% python3 -q
>>> import numpy as np
>>> import numpy.linalg as la
>>> np.set_printoptions(precision=2, suppress=True, linewidth=120, floatmode="fixed")
>>> mat = np.load("data.npy")
>>> mat
array([[ 2.64,  2.30,  2.87,  0.05, -2.97,  4.24],
       [ 0.71,  1.97,  1.25, -1.42,  0.35,  1.64],
       [ 1.08,  2.20, -0.07,  1.83,  3.17,  2.48],
       [ 0.41,  0.59, -1.97, -1.18, -2.64, -1.42],
       [ 2.65,  3.31,  1.03,  5.85,  5.83,  6.26],
       [ 0.14,  3.12,  1.33,  1.08,  8.02,  3.38],
       [ 2.15,  4.82,  4.57,  4.33, 10.34,  8.79],
       [-0.72,  0.69, -3.61, -0.09,  2.14, -2.34],
       [-0.86,  0.74, -4.25,  0.79,  3.58, -2.39],
       [ 3.25,  5.63,  5.78,  6.59, 11.73, 11.50],
       [ 1.03,  1.23, -2.76,  2.86,  1.46,  0.48],
       [ 0.44,  1.62, -1.37,  1.07,  2.62,  0.68],
       [ 0.09,  0.74, -4.21,  2.19,  2.14, -1.42],
       [-0.39,  2.94,  5.30, -6.21,  1.78,  2.49],
       [ 3.25,  3.00, -0.90,  8.73,  6.01,  6.25],
       [ 3.54,  3.35,  2.57,  5.01,  2.44,  7.25],
       [ 1.29,  2.35, -0.42,  3.12,  4.31,  2.99],
       [-0.47,  0.12, -5.00,  0.65,  0.40, -3.24],
       [ 1.52,  1.68, -3.18,  5.60,  4.08,  1.88],
       [ 3.36,  2.71,  3.83,  0.94, -3.02,  5.79],
       [-0.89, -0.26, -4.03, -2.58, -2.71, -4.41],
       [ 0.65,  1.54, -1.61,  1.52,  2.17,  0.73],
       [ 1.67,  3.34,  1.98,  3.04,  6.05,  5.35],
       [ 2.88,  4.09,  3.65,  4.60,  6.22,  8.05],
       [ 1.09,  2.78, -1.15,  5.22,  8.31,  3.66],
       [ 2.16,  3.18,  0.17,  6.02,  7.08,  5.52],
       [ 1.03,  2.09, -2.04,  4.38,  5.58,  2.21],
       [ 1.58,  1.99,  0.20,  1.53,  0.76,  2.55],
       [-1.09,  0.27, -2.81, -3.10, -1.01, -3.54],
       [-0.43,  1.07, -1.02, -2.40,  0.09, -1.28]])
>>> round(np.trace(la.pinv(mat) @ mat), 2)
np.float64(4.0)
>>> la.lstsq(mat[:-1].T, mat[-1])[2]
np.int32(4)
>>> left, sigma, VT = la.svd(mat, full_matrices=False)
>>> np.abs(VT[0])
array([0.20, 0.30, 0.17, 0.43, 0.58, 0.56])
>>> np.round(sigma / sigma[0], 2) + 0
array([1.00, 0.45, 0.28, 0.16, 0.00, 0.00])
>>> np.cumsum(sigma ** 2) / np.sum(sigma ** 2)
array([0.77, 0.92, 0.98, 1.00, 1.00, 1.00])
>>> sigma.round(2) + 0
array([42.58, 19.05, 11.97,  7.00,  0.00,  0.00])
>>> np.round(left.T @ left, 2) + 0
array([[1.00, 0.00, 0.00, 0.00, 0.00, 0.00],
       [0.00, 1.00, 0.00, 0.00, 0.00, 0.00],
       [0.00, 0.00, 1.00, 0.00, 0.00, 0.00],
       [0.00, 0.00, 0.00, 1.00, 0.00, 0.00],
       [0.00, 0.00, 0.00, 0.00, 1.00, 0.00],
       [0.00, 0.00, 0.00, 0.00, 0.00, 1.00]])
>>> np.argsort(-la.norm(mat, axis=0).round(6), kind="stable")[:3]
array([4, 5, 3])
>>> round(la.norm(mat, 2) / la.norm(mat), 2)
np.float64(0.87)
>>> E = np.load("block15.npy")
>>> E
array([[ 4,  0,  5,  5,  0,  2,  4,  3,  4,  5],
       [ 2, -2,  3,  3, -2,  0,  2,  1,  2,  3],
       [ 3, -1,  4,  4, -1,  1,  3,  2,  3,  4],
       [ 5,  1,  6,  6,  1,  3,  5,  4,  5,  6],
       [ 5,  1,  6,  6,  1,  3,  5,  4,  5,  6],
       [ 5,  1,  6,  6,  1,  3,  5,  4,  5,  6],
       [ 5,  1,  6,  6,  1,  3,  5,  4,  5,  6],
       [ 3, -1,  4,  4, -1,  1,  3,  2,  3,  4],
       [ 5,  1,  6,  6,  1,  3,  5,  4,  5,  6]])
>>> np.argsort(-la.norm(E, axis=0).round(6), kind="stable")[:3]
array([2, 3, 9])
>>> M = np.load("out7.npy")
>>> M
array([[ 0.32, -0.19,  0.19, -0.06, -0.19,  0.32],
       [-0.19,  0.12, -0.12,  0.04,  0.12, -0.19],
       [ 0.19, -0.12,  0.12, -0.04, -0.12,  0.19],
       [-0.06,  0.04, -0.04,  0.01,  0.04, -0.06],
       [-0.19,  0.12, -0.12,  0.04,  0.12, -0.19],
       [ 0.32, -0.19,  0.19, -0.06, -0.19,  0.32]])
>>> (M + M.T) / 2
array([[ 0.32, -0.19,  0.19, -0.06, -0.19,  0.32],
       [-0.19,  0.12, -0.12,  0.04,  0.12, -0.19],
       [ 0.19, -0.12,  0.12, -0.04, -0.12,  0.19],
       [-0.06,  0.04, -0.04,  0.01,  0.04, -0.06],
       [-0.19,  0.12, -0.12,  0.04,  0.12, -0.19],
       [ 0.32, -0.19,  0.19, -0.06, -0.19,  0.32]])
>>> np.allclose(M @ M.T, M.T @ M)
True
>>> np.trace(M)
np.float64(1.0)
>>> round(la.det(M), 2)
np.float64(0.0)
>>> r = la.matrix_rank(M)
>>> r
np.int64(1)
>>> null = la.svd(M)[2][r:].T
>>> [int(la.matrix_rank(M[:i])) for i in range(1, len(M) + 1)]
[1, 1, 1, 1, 1, 1]
>>> null @ null.T
array([[ 0.68,  0.19, -0.19,  0.06,  0.19, -0.32],
       [ 0.19,  0.88,  0.12, -0.04, -0.12,  0.19],
       [-0.19,  0.12,  0.88,  0.04,  0.12, -0.19],
       [ 0.06, -0.04,  0.04,  0.99, -0.04,  0.06],
       [ 0.19, -0.12,  0.12, -0.04,  0.88,  0.19],
       [-0.32,  0.19, -0.19,  0.06,  0.19,  0.68]])
>>> null.shape
(6, 5)
>>> la.matrix_rank(M.T @ M), la.matrix_rank(M @ M.T)
(np.int64(1), np.int64(1))
>>> np.allclose(M @ null, 0)
True
>>> [int(la.matrix_rank(M[:, :j + 1])) for j in range(6)]
[1, 1, 1, 1, 1, 1]
>>> evals, vecs = la.eigh(M)
>>> np.round(vecs.T @ vecs, 2) + 0
array([[1.00, 0.00, 0.00, 0.00, 0.00, 0.00],
       [0.00, 1.00, 0.00, 0.00, 0.00, 0.00],
       [0.00, 0.00, 1.00, 0.00, 0.00, 0.00],
       [0.00, 0.00, 0.00, 1.00, 0.00, 0.00],
       [0.00, 0.00, 0.00, 0.00, 1.00, 0.00],
       [0.00, 0.00, 0.00, 0.00, 0.00, 1.00]])
>>> np.round(vecs.T @ M @ vecs, 2) + 0
array([[0.00, 0.00, 0.00, 0.00, 0.00, 0.00],
       [0.00, 0.00, 0.00, 0.00, 0.00, 0.00],
       [0.00, 0.00, 0.00, 0.00, 0.00, 0.00],
       [0.00, 0.00, 0.00, 0.00, 0.00, 0.00],
       [0.00, 0.00, 0.00, 0.00, 0.00, 0.00],
       [0.00, 0.00, 0.00, 0.00, 0.00, 1.00]])
>>> (evals > 1e-8).sum(), (evals < -1e-8).sum()
(np.int64(1), np.int64(0))
>>> np.abs(vecs[:, -1]).round(6).argmax()
np.int64(0)
>>> np.unique(evals.round(6) + 0, return_counts=True)[1]
array([5, 1])
>>> vecs @ np.diag(evals) @ vecs.T
array([[ 0.32, -0.19,  0.19, -0.06, -0.19,  0.32],
       [-0.19,  0.12, -0.12,  0.04,  0.12, -0.19],
       [ 0.19, -0.12,  0.12, -0.04, -0.12,  0.19],
       [-0.06,  0.04, -0.04,  0.01,  0.04, -0.06],
       [-0.19,  0.12, -0.12,  0.04,  0.12, -0.19],
       [ 0.32, -0.19,  0.19, -0.06, -0.19,  0.32]])
>>> la.matrix_rank(M, rtol=0.1)
np.int64(1)
>>> rng = np.random.default_rng(9928)
>>> lab = rng.permutation(6)
>>> lab
array([3, 0, 1, 2, 4, 5])
>>> other = M[lab][:, lab]
>>> np.round(np.sort(np.abs(la.eigvals(other))), 2) + 0
array([0.00, 0.00, 0.00, 0.00, 0.00, 1.00])
>>> np.allclose(other, M)
False
>>> other = np.array([[1.0], [0.1], [-0.7], [2.8], [0.6], [0.9], [-0.7]])
>>> Z = np.array([[-0.1, 0.1, 0.4, 0.3, -0.6, 0.7]])
>>> J = other @ Z
>>> J
array([[-0.10,  0.10,  0.40,  0.30, -0.60,  0.70],
       [-0.01,  0.01,  0.04,  0.03, -0.06,  0.07],
       [ 0.07, -0.07, -0.28, -0.21,  0.42, -0.49],
       [-0.28,  0.28,  1.12,  0.84, -1.68,  1.96],
       [-0.06,  0.06,  0.24,  0.18, -0.36,  0.42],
       [-0.09,  0.09,  0.36,  0.27, -0.54,  0.63],
       [ 0.07, -0.07, -0.28, -0.21,  0.42, -0.49]])
>>> np.allclose(J[:-1].T @ la.lstsq(J[:-1].T, J[-1])[0], J[-1])
True
>>> round(float(np.trace(la.pinv(J) @ J)), 2)
1.0
>>> np.abs(np.diag(la.qr(J)[1])) > 1e-9
array([ True, False, False, False, False, False])
>>> left, sigma, VT = la.svd(J, full_matrices=False)
>>> left.shape, sigma.shape, VT.shape
((7, 6), (6,), (6, 6))
>>> np.allclose(left * sigma @ VT, J)
True
>>> round(np.sqrt((sigma ** 2).sum()), 2), np.round(la.norm(J), 2)
(np.float64(3.51), np.float64(3.51))
>>> np.round(VT @ VT.T, 2) + 0
array([[1.00, 0.00, 0.00, 0.00, 0.00, 0.00],
       [0.00, 1.00, 0.00, 0.00, 0.00, 0.00],
       [0.00, 0.00, 1.00, 0.00, 0.00, 0.00],
       [0.00, 0.00, 0.00, 1.00, 0.00, 0.00],
       [0.00, 0.00, 0.00, 0.00, 1.00, 0.00],
       [0.00, 0.00, 0.00, 0.00, 0.00, 1.00]])
>>> np.cumsum(sigma ** 2) / np.sum(sigma ** 2)
array([1.00, 1.00, 1.00, 1.00, 1.00, 1.00])
>>> r = la.matrix_rank(J)
>>> r
np.int64(1)
>>> null = la.svd(J)[2][r:].T
>>> [int(la.matrix_rank(J[:, :j + 1])) for j in range(6)]
[1, 1, 1, 1, 1, 1]
>>> null.shape
(6, 5)
>>> [int(la.matrix_rank(np.delete(J, i, axis=0))) for i in range(7)]
[1, 1, 1, 1, 1, 1, 1]
